$ ipython --no-banner

In [1]: import numpy as np

In [2]: from numpy import linalg as LA

In [3]: np.set_printoptions(suppress=True, linewidth=100)

In [4]: def tidy(a):
   ...:     return np.round(a, 4) + 0
   ...: 

In [5]: s = 3 * 0.2 ** np.arange(8)

In [6]: rng = np.random.default_rng(818077)

In [7]: J = rng.normal(size=(36, 8)) * rng.permutation(s)

In [8]: print(tidy(J))
[[-0.0003 -0.0015  5.5599  0.0092  0.0032  0.      0.0735 -0.1479]
 [ 0.0001 -0.0004  1.5778  0.018  -0.0033  0.     -0.0136 -0.1448]
 [ 0.      0.0023  0.5488  0.0088  0.0034  0.      0.0664 -0.3369]
 [-0.0002 -0.0006  4.8631 -0.0114 -0.0045  0.      0.1456  0.3077]
 [ 0.0001  0.0006 -4.4507 -0.0149 -0.0123  0.     -0.0458 -0.9791]
 [ 0.     -0.0001  0.8696 -0.0368  0.0031  0.     -0.1099  1.7787]
 [ 0.      0.0012 -1.2719  0.0396 -0.0066  0.      0.1975  0.2808]
 [-0.0002 -0.0005 -0.3395  0.0267 -0.0078  0.     -0.1556 -0.3385]
 [ 0.0001  0.0015 -0.2858 -0.0164  0.0002  0.      0.0354  0.3572]
 [ 0.      0.0009 -4.1078 -0.0031  0.0069  0.      0.0872  0.1387]
 [-0.0003  0.0003  5.7986 -0.0164 -0.0044  0.      0.2216  1.2669]
 [ 0.      0.0008 -3.075   0.0184 -0.005   0.     -0.0707  0.5053]
 [-0.0001 -0.0015 -0.7109  0.0094  0.0062 -0.0001 -0.0048  0.0562]
 [ 0.0002 -0.0019  6.6568 -0.0288  0.0014  0.      0.2186  0.708 ]
 [-0.0002  0.0002 -6.2131 -0.0159  0.0021  0.      0.0738  0.3036]
 [-0.0001  0.0009 -1.3958 -0.0202  0.0071  0.     -0.0335 -0.0295]
 [-0.0001  0.0003 -3.9057  0.006  -0.0004  0.     -0.2046 -0.4988]
 [ 0.      0.0004 -0.0471  0.0558  0.0045 -0.0001 -0.2902 -0.5094]
 [ 0.0001  0.0007  4.4254 -0.0324 -0.0025  0.      0.0329 -0.665 ]
 [ 0.     -0.0005 -0.6153  0.0016  0.0027  0.0001 -0.1152 -0.0971]
 [ 0.0004 -0.0007  4.3735  0.0292  0.0058  0.      0.1206  0.3159]
 [ 0.0001  0.0012 -6.686   0.0296  0.0046  0.     -0.1652  0.0542]
 [-0.0001 -0.0003 -0.2581 -0.005   0.0015 -0.0001 -0.2091  0.4928]
 [ 0.0002  0.0025  0.1635 -0.009   0.0017  0.     -0.1138  0.9098]
 [-0.0001 -0.0015  2.7302  0.0033 -0.0008  0.     -0.053   0.1289]
 [-0.0001 -0.0009 -2.5031 -0.0079  0.0007  0.     -0.1202  1.2823]
 [ 0.0001 -0.0015  0.1895 -0.0061  0.0067  0.      0.0108  0.6564]
 [ 0.0001  0.0007 -1.7893  0.023  -0.0091  0.0001 -0.0331  1.0003]
 [ 0.0002  0.0001 -1.9453 -0.0684 -0.0013  0.     -0.0665  0.4893]
 [ 0.     -0.001   0.8504  0.009  -0.0052  0.     -0.0842  0.1775]
 [ 0.     -0.0002  3.339  -0.0461  0.0019  0.      0.1489  0.6602]
 [-0.0003 -0.0006  0.4504 -0.0194  0.0045 -0.0001  0.1064 -0.4484]
 [ 0.     -0.0014 -1.1589  0.022  -0.0058  0.     -0.1854  0.1351]
 [ 0.     -0.0003 -2.7022 -0.0323  0.005   0.0001 -0.0622 -2.4743]
 [ 0.0002 -0.0022  2.2416  0.0112 -0.0063  0.     -0.1827  0.3157]
 [-0.0001  0.0012 -6.377  -0.0044  0.008   0.     -0.0769 -0.8497]]

In [9]: G = np.cov(J, rowvar=False)

In [10]: print(tidy(J.std(axis=0)))
[0.0002 0.0011 3.3772 0.0249 0.0051 0.     0.1275 0.7384]

In [11]: print(tidy(G))
[[ 0.      0.      0.      0.      0.      0.      0.      0.    ]
 [ 0.      0.     -0.0016  0.      0.      0.      0.     -0.0001]
 [ 0.     -0.0016 11.7314 -0.0107 -0.0018  0.      0.2023  0.6865]
 [ 0.      0.     -0.0107  0.0006  0.      0.     -0.001  -0.0016]
 [ 0.      0.     -0.0018  0.      0.      0.      0.     -0.0004]
 [ 0.      0.      0.      0.      0.      0.      0.      0.    ]
 [ 0.      0.      0.2023 -0.001   0.      0.      0.0167  0.0156]
 [ 0.     -0.0001  0.6865 -0.0016 -0.0004  0.      0.0156  0.5608]]

In [12]: print(G.shape)
(8, 8)

In [13]: print(np.argsort(-J.std(axis=0).round(6), kind="stable"))
[2 7 6 3 4 1 0 5]

In [14]: print(tidy(np.corrcoef(J[:, 2], J[:, 3])[0, 1]))
-0.1229

In [15]: print(tidy(LA.eigvalsh(G)[::-1]))
[11.7769  0.5187  0.0133  0.0006  0.      0.      0.      0.    ]

In [16]: Ac = J - J.mean(axis=0)

In [17]: U, s, VT = LA.svd(Ac, full_matrices=False)

In [18]: print(tidy((s ** 2).sum() ** 2 / (s ** 4).sum()))
1.0904

In [19]: print(np.abs(VT[0]).argmax())
2

In [20]: print(np.searchsorted(np.cumsum(s ** 2) / (s ** 2).sum(), 0.9) + 1)
1

In [21]: print(LA.matrix_rank(Ac))
8

In [22]: print(np.abs(U[:, 0]).argmax())
13

In [23]: print(tidy(Ac.mean(axis=0)))
[0. 0. 0. 0. 0. 0. 0. 0.]

In [24]: print((np.sign(U[:, 0]) == np.sign(U[0, 0])).astype(int))
[1 1 1 1 0 1 0 0 0 0 1 0 0 1 0 0 0 1 1 0 1 0 0 1 1 0 1 0 0 1 1 1 0 0 1 0]

In [25]: D = LA.norm(J[:, None] - J[None], axis=-1)

In [26]: print(D.shape)
(36, 36)

In [27]: print(np.flatnonzero(D[35] < D.mean() / 2))
[ 4 14 21 35]

In [28]: print(D.mean(axis=1).argmax())
13

In [29]: print(D[35].round(6).argsort(kind="stable")[:4])
[35 21 14  4]

In [30]: M = np.loadtxt("a.csv", delimiter=",")

In [31]: print(M)
[[ 3.  4.  5.  6.  7.  8.  9. 10. 11. 12.]
 [13. 14. 15. 16. 17. 18. 19. 20. 21. 22.]
 [23. 24. 25. 26. 27. 28. 29. 30. 31. 32.]
 [33. 34. 35. 36. 37. 38. 39. 40. 41. 42.]]

In [32]: # rank 2

In [33]: print(LA.cond(M) > 100)
True

In [34]: U, s, VT = LA.svd(M)

In [35]: print(tidy(s))
[159.7352   8.0416   0.       0.    ]

In [36]: A2 = U[:, :2] @ np.diag(s[:2]) @ VT[:2]

In [37]: print(tidy(A2))
[[ 3.  4.  5.  6.  7.  8.  9. 10. 11. 12.]
 [13. 14. 15. 16. 17. 18. 19. 20. 21. 22.]
 [23. 24. 25. 26. 27. 28. 29. 30. 31. 32.]
 [33. 34. 35. 36. 37. 38. 39. 40. 41. 42.]]

In [38]: print(tidy(LA.norm(M - A2, 2)), tidy(s[2]))
0.0 0.0

In [39]: m1 = np.load("sample10.npy")

In [40]: print(m1)
[[  1  -3   9 -27]
 [  1  -2   4  -8]
 [  1  -1   1  -1]
 [  1   0   0   0]
 [  1   1   1   1]
 [  1   2   4   8]
 [  1   3   9  27]
 [  1   4  16  64]]

In [41]: A2 = np.c_[m1[:, :3] @ np.array([[-2, 0, 1], [0, 0, 1], [1, -2, 1]]), np.array([3, -1, 1, 2, 0, -2, 3, 1])]

In [42]: print(A2)
[[  7 -18   7   3]
 [  2  -8   3  -1]
 [ -1  -2   1   1]
 [ -2   0   1   2]
 [ -1  -2   3   0]
 [  2  -8   7  -2]
 [  7 -18  13   3]
 [ 14 -32  21   1]]

In [43]: print(tidy(LA.norm(LA.qr(m1)[0].T @ A2, axis=0) ** 2 / ((A2 ** 2).sum(axis=0) + 1e-12)))
[1.     1.     1.     0.3313]

In [44]: print(LA.matrix_rank(np.c_[m1, A2]))
5

In [45]: E = np.load("case14.npy")

In [46]: print(E)
[[-4.7 -1.   3.   2.  -5.   1. ]
 [ 4.  -3.7 -4.   4.  -4.  -4. ]
 [-1.   0.   2.3 -2.  -2.   1. ]
 [-5.   0.   2.  -0.7 -5.  -2. ]
 [-3.   4.  -5.  -1.  -2.7  1. ]
 [-5.  -1.   3.   2.  -5.   1.3]]

In [47]: U, s, VT = LA.svd(E)

In [48]: print(tidy(s))
[13.5762  9.7676  7.6266  3.4628  2.157   0.1154]

In [49]: A2 = U[:, :5] @ np.diag(s[:5]) @ VT[:5]

In [50]: print(tidy(LA.norm(E - A2, 2)), tidy(s[5]))
0.1154 0.1154

In [51]: O, Rm = LA.qr(E)

In [52]: print(tidy(np.abs(np.diag(Rm))))
[9.904  5.3581 6.1581 2.2125 1.9879 0.6064]

In [53]: print(tidy(np.trace(O @ O.T)))
6.0

In [54]: A2 = E / LA.norm(E, axis=1, keepdims=True)

In [55]: G = A2 @ A2.T

In [56]: print((G - 2 * np.eye(6)).round(6).argmax(axis=1))
[5 3 3 0 3 0]

In [57]: A2 = E / np.sqrt((E ** 2).mean(axis=1, keepdims=True))

In [58]: print(LA.matrix_rank(A2) == LA.matrix_rank(E))
True

In [59]: X = np.array([[0, -1, -1, 1, 3, 0],
    ...:     [1, 0, 2, 2, -4, -3],
    ...:     [1, -2, 0, 4, 2, 2],
    ...:     [-1, -2, -4, 0, 3, -1],
    ...:     [-3, 4, -2, -3, 0, -1],
    ...:     [0, 3, -2, 1, 1, 0]])

In [60]: # skew, so no eigenvalue has a real part

In [61]: x = np.array([-3, 0, 0, -1, 0, -1])

In [62]: print(tidy(LA.svd(X, compute_uv=False)))
[8.0169 8.0169 3.7956 3.7956 1.1502 1.1502]

In [63]: print(tidy(LA.det(X)))
1225.0

In [64]: O = LA.solve(np.eye(6) - X, np.eye(6) + X)

In [65]: print(tidy(LA.det(O)))
1.0

In [66]: print(tidy(O @ O.T))
[[1. 0. 0. 0. 0. 0.]
 [0. 1. 0. 0. 0. 0.]
 [0. 0. 1. 0. 0. 0.]
 [0. 0. 0. 1. 0. 0.]
 [0. 0. 0. 0. 1. 0.]
 [0. 0. 0. 0. 0. 1.]]

In [67]: O, Rm = LA.qr(X)

In [68]: print(np.allclose(Rm.T @ Rm, X.T @ X))
True

In [69]: print(tidy(np.trace(O @ O.T)))
6.0

In [70]: arr = np.load("out2.npy")

In [71]: print(arr)
[[ 7  2 -1  3  6  9 -5  4  8  9]
 [ 0  6 -6 -1 -9  1  9  4 -4 -6]
 [ 0  0 -5 -2 -1  6 -8  1  3 -1]
 [ 0  0  0 -7 -7  5 -7  7 -8 -9]
 [ 0  0  0  0 -5  7 -9  0  7 -2]
 [ 0  0  0  0  0  1  4 -9 -5 -4]
 [ 0  0  0  0  0  0 -6 -6  6  6]
 [ 0  0  0  0  0  0  0  5  5  9]
 [ 0  0  0  0  0  0  0  0  7  0]
 [ 0  0  0  0  0  0  0  0  0  8]]

In [72]: x = np.array([3, 2, -3, -3, 3, -1, -1, -3, 2, 2])

In [73]: h = np.maximum(arr @ x, 0)

In [74]: print(np.maximum(arr @ x, 0) - np.maximum(-arr @ x, 0))
[ 55 -36  21 -53  -3   4  48  13  14  16]

In [75]: print(np.flatnonzero(h > 1e-9))
[0 2 5 6 7 8 9]

In [76]: U, s, VT = LA.svd(arr)

In [77]: print(np.argmax(s[:-1] / (s[1:] + 1e-6)) + 1)
9

In [78]: print(tidy(s))
[28.5739 22.6729 15.4565 11.8881 10.0715  8.007   4.7805  2.5832  2.4824  0.042 ]

In [79]: A2 = U[:, :9] @ np.diag(s[:9]) @ VT[:9]

In [80]: print(tidy(np.abs(arr - A2).max()))
0.0185

In [81]: u = np.array([1, 0, 2, 2, 0, 0, 0, 2, 2, 1])

In [82]: A2 = arr + np.outer(u, np.eye(10)[5])

In [83]: print(A2)
[[ 7.  2. -1.  3.  6. 10. -5.  4.  8.  9.]
 [ 0.  6. -6. -1. -9.  1.  9.  4. -4. -6.]
 [ 0.  0. -5. -2. -1.  8. -8.  1.  3. -1.]
 [ 0.  0.  0. -7. -7.  7. -7.  7. -8. -9.]
 [ 0.  0.  0.  0. -5.  7. -9.  0.  7. -2.]
 [ 0.  0.  0.  0.  0.  1.  4. -9. -5. -4.]
 [ 0.  0.  0.  0.  0.  0. -6. -6.  6.  6.]
 [ 0.  0.  0.  0.  0.  2.  0.  5.  5.  9.]
 [ 0.  0.  0.  0.  0.  2.  0.  0.  7.  0.]
 [ 0.  0.  0.  0.  0.  1.  0.  0.  0.  8.]]

In [84]: print(LA.matrix_rank(A2 - arr))
1

In [85]: K = np.load("test2.npy")

In [86]: print(K)
[[ 0 -4  1  3 -1  2  3 -1 -1 -3]
 [ 4  0  3 -3  0 -4  0 -1  2  0]
 [-1 -3  0 -1 -2  1 -3  0 -2 -2]
 [-3  3  1  0 -2 -1 -3  1 -1 -1]
 [ 1  0  2  2  0 -2  0  4  4 -2]
 [-2  4 -1  1  2  0 -2  2  0 -3]
 [-3  0  3  3  0  2  0  3 -3  0]
 [ 1  1  0 -1 -4 -2 -3  0 -2 -1]
 [ 1 -2  2  1 -4  0  3  2  0 -3]
 [ 3  0  2  1  2  3  0  1  3  0]]

In [87]: x = np.array([-2, -2, 0, 0, 0, -1, -1, 0, 1, 1])

In [88]: print(x @ K @ x)
0

In [89]: print(tidy(LA.eigvals(K).real))
[0. 0. 0. 0. 0. 0. 0. 0. 0. 0.]

In [90]: O = LA.solve(np.eye(10) - K, np.eye(10) + K)

In [91]: print(tidy(O @ O.T))
[[1. 0. 0. 0. 0. 0. 0. 0. 0. 0.]
 [0. 1. 0. 0. 0. 0. 0. 0. 0. 0.]
 [0. 0. 1. 0. 0. 0. 0. 0. 0. 0.]
 [0. 0. 0. 1. 0. 0. 0. 0. 0. 0.]
 [0. 0. 0. 0. 1. 0. 0. 0. 0. 0.]
 [0. 0. 0. 0. 0. 1. 0. 0. 0. 0.]
 [0. 0. 0. 0. 0. 0. 1. 0. 0. 0.]
 [0. 0. 0. 0. 0. 0. 0. 1. 0. 0.]
 [0. 0. 0. 0. 0. 0. 0. 0. 1. 0.]
 [0. 0. 0. 0. 0. 0. 0. 0. 0. 1.]]
